% python3 -q
>>> import numpy as np
>>> np.set_printoptions(precision=2, suppress=True, linewidth=200, legacy="1.25")
>>> X = np.loadtxt("mat.csv", delimiter=",")
>>> X
array([[ 0., -2., -3.,  3.,  1., -2.,  3.],
       [ 0.,  0.,  3., -2.,  3.,  3.,  3.],
       [ 0.,  0.,  0., -3., -2., -3., -2.],
       [ 0.,  0.,  0.,  0.,  1., -3.,  0.],
       [ 0.,  0.,  0.,  0.,  0., -3.,  1.],
       [ 0.,  0.,  0.,  0.,  0.,  0., -3.],
       [ 0.,  0.,  0.,  0.,  0.,  0.,  0.]])
>>> np.sort(np.linalg.eigvals(X))
array([0., 0., 0., 0., 0., 0., 0.])
>>> np.linalg.cond(X) > 100
True
>>> round(np.linalg.norm(X, 2) / np.linalg.norm(X), 2)
0.66
>>> [round(float(x), 2) for x in np.linalg.svd(X, compute_uv=False)[:3]]
[7.53, 6.87, 4.5]
>>> left, sig, vt = np.linalg.svd(X)
>>> sig
array([7.53, 6.87, 4.5 , 2.2 , 1.38, 0.23, 0.  ])
>>> out = left[:, :6] @ np.diag(sig[:6]) @ vt[:6]
>>> np.round(np.linalg.norm(X - out, 2), 2), sig[6]
(0.0, 0.0)
>>> np.linalg.matrix_rank(out)
6
>>> rng = np.random.default_rng(683)
>>> A = (rng.random((5, 5)) < 0.3) + np.eye(5)
>>> A /= A.sum(axis=1, keepdims=True)
>>> A
array([[1.  , 0.  , 0.  , 0.  , 0.  ],
       [0.  , 0.5 , 0.5 , 0.  , 0.  ],
       [0.25, 0.25, 0.25, 0.  , 0.25],
       [0.  , 0.  , 0.33, 0.67, 0.  ],
       [0.33, 0.33, 0.  , 0.  , 0.33]])
>>> W = np.array([[3, 5, 4, 2, 9, -1],
...     [-6, 6, 0, -9, 1, 9],
...     [8, 7, -2, -3, 9, 3],
...     [1, 8, -6, 1, -1, -1],
...     [6, 4, -7, 6, -3, 0]])
>>> c = np.array([4, 5, 9, 0, 0, 7])
>>> hid = np.maximum(A @ W + c, 0)
>>> np.linalg.matrix_rank(hid)
5
>>> (hid > 0).mean(axis=0)
array([1. , 1. , 1. , 0.2, 1. , 1. ])
>>> (hid > 0).astype(int)
array([[1, 1, 1, 1, 1, 1],
       [1, 1, 1, 0, 1, 1],
       [1, 1, 1, 0, 1, 1],
       [1, 1, 1, 0, 1, 1],
       [1, 1, 1, 0, 1, 1]])
>>> basis = np.array([[-3, -2], [0, 2], [3, 0], [-1, -2], [-1, 1], [3, -3]])
>>> W @ basis
array([[-11,  12],
       [ 53,  16],
       [-27,   4],
       [-24,  14],
       [-42, -19]])
